% python3 -q
>>> import numpy as np
>>> np.set_printoptions(suppress=True, linewidth=140)
>>> E = np.loadtxt("mat.csv", delimiter=",")
>>> E
array([[  5.,  -1.,   3.,   1.,  -1.,  -1.,   2.,   3.,   1.,   2.,   1.,   1.,  -8.,  -3.,   1.],
       [ -1.,   1.,   1.,   1.,   3.,   3.,   2.,   1.,  -3.,   2.,  -1.,  -1.,   2.,  -3.,   1.],
       [  3.,   1.,   5.,   3.,   5.,   5.,   6.,   5.,  -5.,   6.,  -1.,  -1.,  -4.,  -9.,   3.],
       [  1.,   1.,   3.,   2.,   4.,   4.,   4.,   3.,  -4.,   4.,  -1.,  -1.,  -1.,  -6.,   2.],
       [ -1.,   3.,   5.,   4.,  10.,  10.,   8.,   5., -10.,   8.,  -3.,  -3.,   3., -12.,   4.],
       [ -1.,   3.,   5.,   4.,  10.,  10.,   8.,   5., -10.,   8.,  -3.,  -3.,   3., -12.,   4.],
       [  2.,   2.,   6.,   4.,   8.,   8.,   8.,   6.,  -8.,   8.,  -2.,  -2.,  -2., -12.,   4.],
       [  3.,   1.,   5.,   3.,   5.,   5.,   6.,   5.,  -5.,   6.,  -1.,  -1.,  -4.,  -9.,   3.],
       [  1.,  -3.,  -5.,  -4., -10., -10.,  -8.,  -5.,  10.,  -8.,   3.,   3.,  -3.,  12.,  -4.],
       [  2.,   2.,   6.,   4.,   8.,   8.,   8.,   6.,  -8.,   8.,  -2.,  -2.,  -2., -12.,   4.],
       [  1.,  -1.,  -1.,  -1.,  -3.,  -3.,  -2.,  -1.,   3.,  -2.,   1.,   1.,  -2.,   3.,  -1.],
       [  1.,  -1.,  -1.,  -1.,  -3.,  -3.,  -2.,  -1.,   3.,  -2.,   1.,   1.,  -2.,   3.,  -1.],
       [ -8.,   2.,  -4.,  -1.,   3.,   3.,  -2.,  -4.,  -3.,  -2.,  -2.,  -2.,  13.,   3.,  -1.],
       [ -3.,  -3.,  -9.,  -6., -12., -12., -12.,  -9.,  12., -12.,   3.,   3.,   3.,  18.,  -6.],
       [  1.,   1.,   3.,   2.,   4.,   4.,   4.,   3.,  -4.,   4.,  -1.,  -1.,  -1.,  -6.,   2.]])
>>> Y = E[0, 0] * E[1:] - np.outer(E[1:, 0], E[0])
>>> Y
array([[  0.,   4.,   8.,   6.,  14.,  14.,  12.,   8., -14.,  12.,  -4.,  -4.,   2., -18.,   6.],
       [  0.,   8.,  16.,  12.,  28.,  28.,  24.,  16., -28.,  24.,  -8.,  -8.,   4., -36.,  12.],
       [  0.,   6.,  12.,   9.,  21.,  21.,  18.,  12., -21.,  18.,  -6.,  -6.,   3., -27.,   9.],
       [  0.,  14.,  28.,  21.,  49.,  49.,  42.,  28., -49.,  42., -14., -14.,   7., -63.,  21.],
       [  0.,  14.,  28.,  21.,  49.,  49.,  42.,  28., -49.,  42., -14., -14.,   7., -63.,  21.],
       [  0.,  12.,  24.,  18.,  42.,  42.,  36.,  24., -42.,  36., -12., -12.,   6., -54.,  18.],
       [  0.,   8.,  16.,  12.,  28.,  28.,  24.,  16., -28.,  24.,  -8.,  -8.,   4., -36.,  12.],
       [  0., -14., -28., -21., -49., -49., -42., -28.,  49., -42.,  14.,  14.,  -7.,  63., -21.],
       [  0.,  12.,  24.,  18.,  42.,  42.,  36.,  24., -42.,  36., -12., -12.,   6., -54.,  18.],
       [  0.,  -4.,  -8.,  -6., -14., -14., -12.,  -8.,  14., -12.,   4.,   4.,  -2.,  18.,  -6.],
       [  0.,  -4.,  -8.,  -6., -14., -14., -12.,  -8.,  14., -12.,   4.,   4.,  -2.,  18.,  -6.],
       [  0.,   2.,   4.,   3.,   7.,   7.,   6.,   4.,  -7.,   6.,  -2.,  -2.,   1.,  -9.,   3.],
       [  0., -18., -36., -27., -63., -63., -54., -36.,  63., -54.,  18.,  18.,  -9.,  81., -27.],
       [  0.,   6.,  12.,   9.,  21.,  21.,  18.,  12., -21.,  18.,  -6.,  -6.,   3., -27.,   9.]])
>>> np.linalg.matrix_rank(Y), np.linalg.matrix_rank(E)
(np.int64(1), np.int64(2))
>>> np.flatnonzero(~Y.round(6).any(axis=1))
array([], dtype=int64)
>>> rank = np.linalg.matrix_rank(Y)
>>> rank
np.int64(1)
>>> ns = np.linalg.svd(Y)[2][rank:].T
>>> [int(np.linalg.matrix_rank(Y[:i])) for i in range(1, len(Y) + 1)]
[1, 1, 1, 1, 1, 1, 1, 1, 1, 1, 1, 1, 1, 1]
>>> ns.shape
(15, 14)
>>> np.round(np.sort(np.abs(np.linalg.eigvals(E))), 2) + 0
array([ 0.  ,  0.  ,  0.  ,  0.  ,  0.  ,  0.  ,  0.  ,  0.  ,  0.  ,  0.  ,  0.  ,  0.  ,  0.  , 24.64, 74.36])
>>> np.trace(E)
np.float64(99.0)
>>> Y = np.array([[0, -2, 3],
...     [3, -1, -3],
...     [1, -2, -3],
...     [3, 1, 1],
...     [2, 3, -3],
...     [1, 0, 3],
...     [3, 1, 0],
...     [-1, -2, 2],
...     [-3, 3, 2],
...     [-2, 2, 0],
...     [-2, 2, -3],
...     [1, 2, -1],
...     [-3, 2, 2],
...     [-2, 0, 0],
...     [2, -1, -2]])
>>> E @ Y
array([[  27.,  -27.,   -4.],
       [  29.,    3.,   -6.],
       [  85.,  -21.,  -16.],
       [  57.,   -9.,  -11.],
       [ 115.,   -3.,  -23.],
       [ 115.,   -3.,  -23.],
       [ 114.,  -18.,  -22.],
       [  85.,  -21.,  -16.],
       [-115.,    3.,   23.],
       [ 114.,  -18.,  -22.],
       [ -29.,   -3.,    6.],
       [ -29.,   -3.,    6.],
       [ -26.,   42.,    3.],
       [-171.,   27.,   33.],
       [  57.,   -9.,  -11.]])
>>> np.einsum("ik,kj->ji", E, Y)
array([[  27.,   29.,   85.,   57.,  115.,  115.,  114.,   85., -115.,  114.,  -29.,  -29.,  -26., -171.,   57.],
       [ -27.,    3.,  -21.,   -9.,   -3.,   -3.,  -18.,  -21.,    3.,  -18.,   -3.,   -3.,   42.,   27.,   -9.],
       [  -4.,   -6.,  -16.,  -11.,  -23.,  -23.,  -22.,  -16.,   23.,  -22.,    6.,    6.,    3.,   33.,  -11.]])
>>> Y.T @ E.T
array([[  27.,   29.,   85.,   57.,  115.,  115.,  114.,   85., -115.,  114.,  -29.,  -29.,  -26., -171.,   57.],
       [ -27.,    3.,  -21.,   -9.,   -3.,   -3.,  -18.,  -21.,    3.,  -18.,   -3.,   -3.,   42.,   27.,   -9.],
       [  -4.,   -6.,  -16.,  -11.,  -23.,  -23.,  -22.,  -16.,   23.,  -22.,    6.,    6.,    3.,   33.,  -11.]])
>>> np.einsum("ij->j", E)
array([  6.,   8.,  22.,  15.,  31.,  31.,  30.,  22., -31.,  30.,  -8.,  -8.,  -5., -45.,  15.])
>>> np.linalg.matrix_rank(np.vstack([E, Y.T]))
np.int64(5)
>>> w, evecs = np.linalg.eigh(E)
>>> (w > 1e-8).sum(), (w < -1e-8).sum()
(np.int64(2), np.int64(0))
>>> round(w.sum(), 2), np.trace(E)
(np.float64(99.0), np.float64(99.0))
>>> np.abs(evecs[:, -1]).round(6).argmax()
np.int64(13)
>>> data = np.loadtxt("block0.csv", delimiter=",")
>>> data
array([[ 1., -1.,  1., -1.,  1., -1.,  1., -1.],
       [ 1.,  1., -1., -1., -1., -1.,  1.,  1.],
       [ 1.,  1.,  1.,  1.,  1.,  1.,  1.,  1.],
       [ 1., -1.,  1., -1., -1.,  1., -1.,  1.],
       [ 1.,  1., -1., -1.,  1.,  1., -1., -1.]])
>>> Y = data / np.sqrt((data ** 2).mean(axis=1, keepdims=True))
>>> data - data.mean(axis=1, keepdims=True)
array([[ 1., -1.,  1., -1.,  1., -1.,  1., -1.],
       [ 1.,  1., -1., -1., -1., -1.,  1.,  1.],
       [ 0.,  0.,  0.,  0.,  0.,  0.,  0.,  0.],
       [ 1., -1.,  1., -1., -1.,  1., -1.,  1.],
       [ 1.,  1., -1., -1.,  1.,  1., -1., -1.]])
>>> np.linalg.matrix_rank(data - data.mean(axis=1, keepdims=True))
np.int64(4)
>>> Y[1]
array([ 1.,  1., -1., -1., -1., -1.,  1.,  1.])
>>> np.round(np.linalg.norm(Y, axis=1), 2)
array([2.83, 2.83, 2.83, 2.83, 2.83])
>>> np.linalg.norm(data, axis=1).argmax()
np.int64(0)
>>> np.round(np.linalg.norm(data, axis=1), 2)
array([2.83, 2.83, 2.83, 2.83, 2.83])
>>> round(float(np.linalg.norm(data, 2)), 2)
2.83
>>> data[2] @ data[0]
np.float64(0.0)
>>> round(float(np.linalg.norm(data) ** 2 / np.linalg.norm(data, 2) ** 2), 2)
5.0
>>> np.round(np.linalg.norm(data, axis=0), 2)
array([2.24, 2.24, 2.24, 2.24, 2.24, 2.24, 2.24, 2.24])
>>> t = np.radians(120)
>>> Rm = np.eye(8)
>>> Rm[0, 0] = Rm[1, 1] = np.cos(t)
>>> Rm[0, 1], Rm[1, 0] = -np.sin(t), np.sin(t)
>>> Rm.round(2)
array([[-0.5 , -0.87,  0.  ,  0.  ,  0.  ,  0.  ,  0.  ,  0.  ],
       [ 0.87, -0.5 ,  0.  ,  0.  ,  0.  ,  0.  ,  0.  ,  0.  ],
       [ 0.  ,  0.  ,  1.  ,  0.  ,  0.  ,  0.  ,  0.  ,  0.  ],
       [ 0.  ,  0.  ,  0.  ,  1.  ,  0.  ,  0.  ,  0.  ,  0.  ],
       [ 0.  ,  0.  ,  0.  ,  0.  ,  1.  ,  0.  ,  0.  ,  0.  ],
       [ 0.  ,  0.  ,  0.  ,  0.  ,  0.  ,  1.  ,  0.  ,  0.  ],
       [ 0.  ,  0.  ,  0.  ,  0.  ,  0.  ,  0.  ,  1.  ,  0.  ],
       [ 0.  ,  0.  ,  0.  ,  0.  ,  0.  ,  0.  ,  0.  ,  1.  ]])
>>> Y = data @ Rm.T
>>> round(np.linalg.det(Rm), 2), np.trace(Rm)
(np.float64(1.0), np.float64(5.0))
>>> def softmax(z):
...     e = np.exp(z - z.max(axis=-1, keepdims=True))
...     return e / e.sum(axis=-1, keepdims=True)
... 
>>> np.round(softmax(10 * data[3]), 2) + 0
array([0.25, 0.  , 0.25, 0.  , 0.  , 0.25, 0.  , 0.25])
>>> att = data @ data.T / np.sqrt(8)
>>> np.round(softmax(att), 2)
array([[0.81, 0.05, 0.05, 0.05, 0.05],
       [0.05, 0.81, 0.05, 0.05, 0.05],
       [0.05, 0.05, 0.81, 0.05, 0.05],
       [0.05, 0.05, 0.05, 0.81, 0.05],
       [0.05, 0.05, 0.05, 0.05, 0.81]])
>>> softmax(att).round(6).argmax(axis=1)
array([0, 1, 2, 3, 4])
>>> Y = np.array([[0, 1], [0, 3], [3, 3], [1, 3], [3, 3], [0, 0], [2, 1], [1, 2]])
>>> np.einsum("ij->j", data)
array([ 5.,  1.,  1., -3.,  1.,  1.,  1.,  1.])
>>> np.linalg.matrix_rank(np.vstack([data, Y.T]))
np.int64(7)
>>> np.linalg.matrix_rank(data @ Y)
np.int64(2)
>>> np.einsum("ik,kj->ji", data, Y)
array([[ 6., -4., 10., -2., -4.],
       [ 0., -2., 16., -4., -2.]])
>>> A = np.load("run6.npy")
>>> A
array([[  3,   1,   3,  15,   5,  15],
       [  3,   1,   1,  15,   5,   5],
       [  0,   3,   1,   0,  15,   5],
       [-18,  -6, -18, -12,  -4, -12],
       [-18,  -6,  -6, -12,  -4,  -4],
       [  0, -18,  -6,   0, -12,  -4]])
>>> x = np.array([0, -2, 1, 1, 0, 1])
>>> np.einsum("ij,j->i", A, x)
array([ 31,  19,   0, -30, -10,  26])
>>> np.sign((A @ x).round(6))
array([ 1,  1,  0, -1, -1,  1])
>>> A @ (2 * x)
array([ 62,  38,   0, -60, -20,  52])
>>> A @ x
array([ 31,  19,   0, -30, -10,  26])
>>> A @ np.eye(6)[3]
array([ 15.,  15.,   0., -12., -12.,   0.])
